% ipython --no-banner

In [1]: import numpy as np

In [2]: from numpy import linalg as LA

In [3]: np.set_printoptions(precision=2, suppress=True, linewidth=160, legacy="1.25")

In [4]: def tidy(a):
   ...:     return np.round(a, 2) + 0
   ...: 

In [5]: A = np.array([[3.0, 2.0, -1.0, 1.0],
   ...:     [0.0, 1.0, -2.0, 2.0],
   ...:     [4.0, 4.0, -4.0, 5.0],
   ...:     [4.0, 4.0, -4.0, 5.0]])

In [6]: # row 3 repeats row 2

In [7]: th = np.radians(120)

In [8]: R = np.eye(4)

In [9]: R[1, 1] = R[2, 2] = np.cos(th)

In [10]: R[1, 2], R[2, 1] = -np.sin(th), np.sin(th)

In [11]: tidy(R)
Out[11]: 
array([[ 1.  ,  0.  ,  0.  ,  0.  ],
       [ 0.  , -0.5 , -0.87,  0.  ],
       [ 0.  ,  0.87, -0.5 ,  0.  ],
       [ 0.  ,  0.  ,  0.  ,  1.  ]])

In [12]: Y = A @ R.T

In [13]: np.allclose(A @ A.T, Y @ Y.T)
Out[13]: True

In [14]: tidy(np.abs(Y - A).max(axis=0))
Out[14]: array([0.  , 2.54, 9.46, 0.  ])

In [15]: tidy(Y)
Out[15]: 
array([[ 3.  , -0.13,  2.23,  1.  ],
       [ 0.  ,  1.23,  1.87,  2.  ],
       [ 4.  ,  1.46,  5.46,  5.  ],
       [ 4.  ,  1.46,  5.46,  5.  ]])

In [16]: gram = A.T @ A

In [17]: gram
Out[17]: 
array([[ 41.,  38., -35.,  43.],
       [ 38.,  37., -36.,  44.],
       [-35., -36.,  37., -45.],
       [ 43.,  44., -45.,  55.]])

In [18]: tidy(LA.svd(A, compute_uv=False) ** 2)
Out[18]: array([164.2 ,   5.68,   0.12,   0.  ])

In [19]: np.allclose(gram, gram.T)
Out[19]: True

In [20]: np.trace(gram), (A ** 2).sum()
Out[20]: (170.0, 170.0)

In [21]: tidy(LA.eigvalsh(gram)[::-1])
Out[21]: array([164.2 ,   5.68,   0.12,   0.  ])

In [22]: try:
    ...:     LA.inv(A)
    ...: except LA.LinAlgError as e:
    ...:     print(repr(e))
    ...: 
LinAlgError('Singular matrix')

In [23]: LA.lstsq(A[:-1].T, A[-1])[2]
Out[23]: 3

In [24]: np.unique(A.round(6), axis=0).shape
Out[24]: (3, 4)

In [25]: J = np.loadtxt("out2.csv", delimiter=",")

In [26]: J
Out[26]: 
array([[-2.,  0.,  0.,  0.],
       [ 0.,  0.,  1.,  0.],
       [ 0.,  0.,  0., -8.],
       [ 0.,  6.,  0.,  0.]])

In [27]: np.trace(J)
Out[27]: -2.0

In [28]: tidy(np.sort(np.abs(LA.eigvals(J))))
Out[28]: array([2.  , 3.63, 3.63, 3.63])

In [29]: tidy(LA.matrix_power(J, 2))
Out[29]: 
array([[  4.,   0.,   0.,   0.],
       [  0.,   0.,   0.,  -8.],
       [  0., -48.,   0.,   0.],
       [  0.,   0.,   6.,   0.]])

In [30]: np.allclose(J, J.T)
Out[30]: False

In [31]: assert J == J.T
Traceback (most recent call last):
  Cell In[31], line 1
    assert J == J.T
ValueError: The truth value of an array with more than one element is ambiguous. Use a.any() or a.all()


In [32]: np.allclose(J @ J.T, J.T @ J)
Out[32]: False

In [33]: tidy(LA.det(J))
Out[33]: 96.0

In [34]: J @ J
Out[34]: 
array([[  4.,   0.,   0.,   0.],
       [  0.,   0.,   0.,  -8.],
       [  0., -48.,   0.,   0.],
       [  0.,   0.,   6.,   0.]])

In [35]: np.flatnonzero(LA.matrix_power((J != 0) + (J.T != 0) + np.eye(4), 4)[3])
Out[35]: array([1, 2, 3])

In [36]: (LA.matrix_power((J != 0) + (J.T != 0) + np.eye(4), 4) > 0).astype(int)
Out[36]: 
array([[1, 0, 0, 0],
       [0, 1, 1, 1],
       [0, 1, 1, 1],
       [0, 1, 1, 1]])

In [37]: Q, R = LA.qr(J)

In [38]: Q
Out[38]: 
array([[ 1.,  0.,  0.,  0.],
       [-0.,  0., -1.,  0.],
       [-0., -0.,  0.,  1.],
       [-0., -1.,  0.,  0.]])

In [39]: np.abs(np.diag(R))
Out[39]: array([2., 6., 1., 8.])

In [40]: abs(R[0, 0]), tidy(LA.norm(J[:, 0]))
Out[40]: (2.0, 2.0)

In [41]: np.allclose(R.T @ R, J.T @ J)
Out[41]: True

In [42]: F = np.load("test10.npy")

In [43]: F
Out[43]: 
array([[ 5.6 , -1.21, -1.21,  1.91,  0.15,  3.42, -1.2 ,  2.7 ],
       [ 2.5 , -0.86,  1.01,  2.21,  0.03, -0.65,  1.16, -0.18],
       [-2.01,  0.57, -1.05, -1.55,  0.19, -0.47,  2.47,  0.92],
       [-1.74,  1.74,  0.24, -1.45, -0.78,  1.54,  1.63,  1.23],
       [ 1.38, -2.09, -3.05,  0.18, -2.51,  1.45, -3.24, -1.55],
       [ 3.5 , -2.45,  0.65, -0.66,  1.71, -2.73, -0.77, -0.73],
       [-0.16,  0.77,  1.8 , -0.71, -0.67,  9.14,  0.49, -3.77],
       [ 0.74, -1.85, -1.27,  1.01,  1.65,  0.48,  0.59,  1.26],
       [-2.01,  0.6 ,  0.31, -0.45, -0.74, -3.63,  2.64,  4.66],
       [-5.  , -3.72,  0.1 , -1.44, -0.24,  3.57, -0.7 ,  2.18],
       [ 1.43, -3.93,  2.07,  0.76, -4.8 ,  0.23, -1.26,  0.2 ],
       [ 2.77,  5.54,  1.9 , -1.14,  0.05, -0.86, -0.77, -1.03],
       [ 2.86,  1.03, -4.58,  1.96,  2.93,  0.38,  0.02, -0.46],
       [-2.62, -2.64,  0.08,  0.45,  0.18,  1.62,  0.04,  1.2 ],
       [ 2.49, -0.85, -0.77, -1.38, -1.  , -2.08, -0.72, -0.58],
       [ 2.41,  1.97,  2.16,  0.66, -1.54, -3.23,  0.1 , -1.01],
       [-1.79,  6.42,  2.3 ,  2.48,  0.57, -7.19,  1.64,  2.83],
       [-2.11,  3.93,  0.75, -1.62,  0.47, -2.43,  2.7 ,  2.09],
       [ 1.11, -4.02,  2.08,  0.75,  0.39,  5.58, -1.95,  1.45],
       [-0.35,  1.56, -2.04,  0.96, -2.19,  0.17, -1.87, -1.15],
       [ 1.25, -2.96, -0.33, -2.08,  1.18,  2.31, -4.12, -2.  ],
       [-3.76,  3.73,  3.57,  1.65, -0.61, -1.28,  2.73, -3.22],
       [ 3.85,  1.42, -0.95, -2.1 ,  0.46,  0.38,  0.59,  4.02],
       [ 3.41,  0.92, -0.32, -3.28,  1.88, -4.83,  1.31,  3.48]])

In [44]: idx = F[:, 3] > np.median(F[:, 3])

In [45]: u = F[idx].mean(axis=0) - F[~idx].mean(axis=0)

In [46]: idx.astype(int)
Out[46]: array([1, 1, 0, 0, 1, 0, 0, 1, 0, 0, 1, 0, 1, 1, 0, 1, 1, 0, 1, 1, 0, 1, 0, 0])

In [47]: ((F - F.mean(axis=0)) @ u > 0).astype(int)
Out[47]: array([1, 1, 0, 0, 1, 1, 1, 1, 0, 0, 1, 0, 1, 1, 0, 1, 0, 0, 1, 1, 1, 1, 0, 0])

In [48]: tidy(u)
Out[48]: array([ 0.44, -0.62, -0.1 ,  2.74, -0.69,  0.09, -0.67, -0.7 ])

In [49]: np.argsort(-np.abs(u).round(6), kind="stable")
Out[49]: array([3, 7, 4, 6, 1, 0, 2, 5])

In [50]: Z = np.array([[3, -3, -6, -4], [7, -1, 8, -8], [1, 7, 1, -6]])

In [51]: rng = np.random.default_rng(964120)

In [52]: W0 = rng.normal(size=(10, 3)) @ Z + np.array([0, -5, 4, -5])

In [53]: tidy(W0)
Out[53]: 
array([[ -6.29,  -8.37,  -3.92,   4.89],
       [ -4.45,  -0.38,   7.52,  -0.49],
       [  8.87,  -7.32,  14.2 , -14.41],
       [-11.8 ,   6.4 ,   2.64,   4.89],
       [ -8.72,   3.43,  -2.78,   0.9 ],
       [  6.06, -13.84,  -9.06, -11.43],
       [ 20.6 , -13.46,   5.15, -30.3 ],
       [ -6.92,  -3.01,  -3.36,   2.36],
       [ -1.46,   4.75,  -1.36, -10.68],
       [  2.01,  -3.66,   6.82,  -8.26]])

In [54]: idx = W0[:, 1] > np.median(W0[:, 1])

In [55]: u = W0[idx].mean(axis=0) - W0[~idx].mean(axis=0)

In [56]: idx.astype(int)
Out[56]: array([0, 1, 0, 1, 1, 0, 0, 1, 1, 0])

In [57]: K = np.array([[-0.24, -0.81, -0.24],
    ...:     [0.24, 0.81, 0.24],
    ...:     [0.21, 0.75, 0.21],
    ...:     [-0.12, -0.51, -0.12],
    ...:     [0.35, 0.93, 0.35],
    ...:     [-0.65, -1.0, -0.65],
    ...:     [0.06, 0.27, 0.06],
    ...:     [0.15, 0.6, 0.15],
    ...:     [0.03, 0.14, 0.03],
    ...:     [-0.15, -0.6, -0.15],
    ...:     [-0.37, -0.95, -0.37],
    ...:     [0.09, 0.4, 0.09],
    ...:     [-0.12, -0.51, -0.12],
    ...:     [-0.35, -0.93, -0.35],
    ...:     [0.24, 0.81, 0.24],
    ...:     [0.18, 0.69, 0.18]])

In [58]: # rows and columns are dependent

In [59]: np.abs(np.diag(LA.qr(K)[1])) > 1e-9
Out[59]: array([ True,  True, False])

In [60]: np.unique(K.round(6), axis=0).shape
Out[60]: (14, 3)

In [61]: LA.lstsq(K[:-1].T, K[-1])[2]
Out[61]: 2

In [62]: Xs = K - K.mean(axis=0)

In [63]: V = LA.svd(Xs)[2][:2]

In [64]: Y = Xs - Xs @ V.T @ V

In [65]: tidy(LA.norm(Y) / LA.norm(Xs))
Out[65]: 0.0

In [66]: tidy(np.diag(V.T @ V))
Out[66]: array([0.5, 1. , 0.5])

In [67]: tidy(Y.std(axis=0))
Out[67]: array([0., 0., 0.])

In [68]: mat = np.load("sample4.npy")

In [69]: mat
Out[69]: 
array([[5., 1., 0., 0.],
       [0., 5., 1., 0.],
       [0., 0., 5., 1.],
       [0., 0., 0., 5.]])

In [70]: t3 = np.stack([mat, -1 * mat, mat[::-1]])

In [71]: tidy(LA.norm(t3, axis=(1, 2)))
Out[71]: array([10.15, 10.15, 10.15])

In [72]: (t3 @ mat.T).shape
Out[72]: (3, 4, 4)

In [73]: tidy(LA.det(t3))
Out[73]: array([625., 625., 625.])

In [74]: np.einsum("bij,cij->bc", t3, t3)
Out[74]: 
array([[ 103., -103.,   10.],
       [-103.,  103.,  -10.],
       [  10.,  -10.,  103.]])

In [75]: t3.sum(axis=0)
Out[75]: 
array([[0., 0., 0., 5.],
       [0., 0., 5., 1.],
       [0., 5., 1., 0.],
       [5., 1., 0., 0.]])

In [76]: E = np.loadtxt("mat.csv", delimiter=",")

In [77]: E
Out[77]: 
array([[-1.12, -3.21,  0.29, -2.6 ],
       [-0.41, -1.58,  0.32, -1.36],
       [-1.41, -2.05, -0.04, -1.88],
       [-1.4 , -2.45,  0.2 , -3.12],
       [ 1.72,  3.38, -0.04,  3.29],
       [-2.15, -3.46, -0.53, -3.28],
       [ 0.48,  1.43, -0.5 ,  0.95],
       [-1.  , -1.66, -0.16, -1.75],
       [-5.22, -7.94, -0.13, -8.43],
       [-0.48, -1.19,  0.37, -1.68],
       [ 1.81,  2.17,  0.11,  2.65],
       [-1.51, -2.95,  0.39, -2.52],
       [ 4.65,  8.5 , -0.45,  8.48],
       [-2.3 , -4.28, -0.2 , -4.01],
       [-3.55, -5.81,  0.32, -5.57],
       [ 0.04, -0.12,  0.01, -0.26],
       [ 0.06, -0.22,  0.14, -0.42]])

In [78]: D = LA.norm(E[:, None] - E[None], axis=-1)

In [79]: LA.matrix_rank(D ** 2)
Out[79]: 6

In [80]: D.mean(axis=1).argmax()
Out[80]: 12

In [81]: LA.matrix_rank(E, rtol=0.1)
Out[81]: 1

In [82]: tidy(LA.norm(E, 2) / LA.norm(E))
Out[82]: 1.0

In [83]: tidy(np.abs(LA.svd(E)[2][-1]))
Out[83]: array([0.68, 0.12, 0.67, 0.28])

In [84]: feats = np.loadtxt("m.csv", delimiter=",")

In [85]: tidy(feats)
Out[85]: 
array([[  9.16,  -8.62,   0.75,  12.36,  -4.32,   8.35],
       [ -8.79,   0.1 ,   8.82, -15.27,  -3.35,   0.84],
       [  2.32,   7.9 , -11.58,   7.34,   8.15,  -8.81],
       [  4.12,   6.39, -11.64,   9.83,   7.47,  -7.37],
       [ -7.84,  -1.73,   9.99, -14.38,  -4.65,   2.72],
       [ -1.07,   9.89, -10.45,   2.26,   8.64, -10.59],
       [  5.2 ,   5.29, -11.46,  11.26,   6.89,  -6.29],
       [ -6.66,  -3.51,  10.87, -13.07,  -5.83,   4.52],
       [  1.19,   8.69, -11.34,   5.69,   8.43,  -9.54],
       [ -1.63,  -8.4 ,  11.45,  -6.34,  -8.34,   9.27],
       [  0.31,   9.21, -11.06,   4.37,   8.56, -10.01],
       [  9.97,  -4.24,  -5.19,  15.6 ,   0.02,   3.51],
       [ -7.13,  10.34,  -4.82,  -8.1 ,   6.69, -10.43]])

In [86]: Y = feats / np.sqrt((feats ** 2).mean(axis=1, keepdims=True))

In [87]: LA.matrix_rank(Y) == LA.matrix_rank(feats)
Out[87]: True
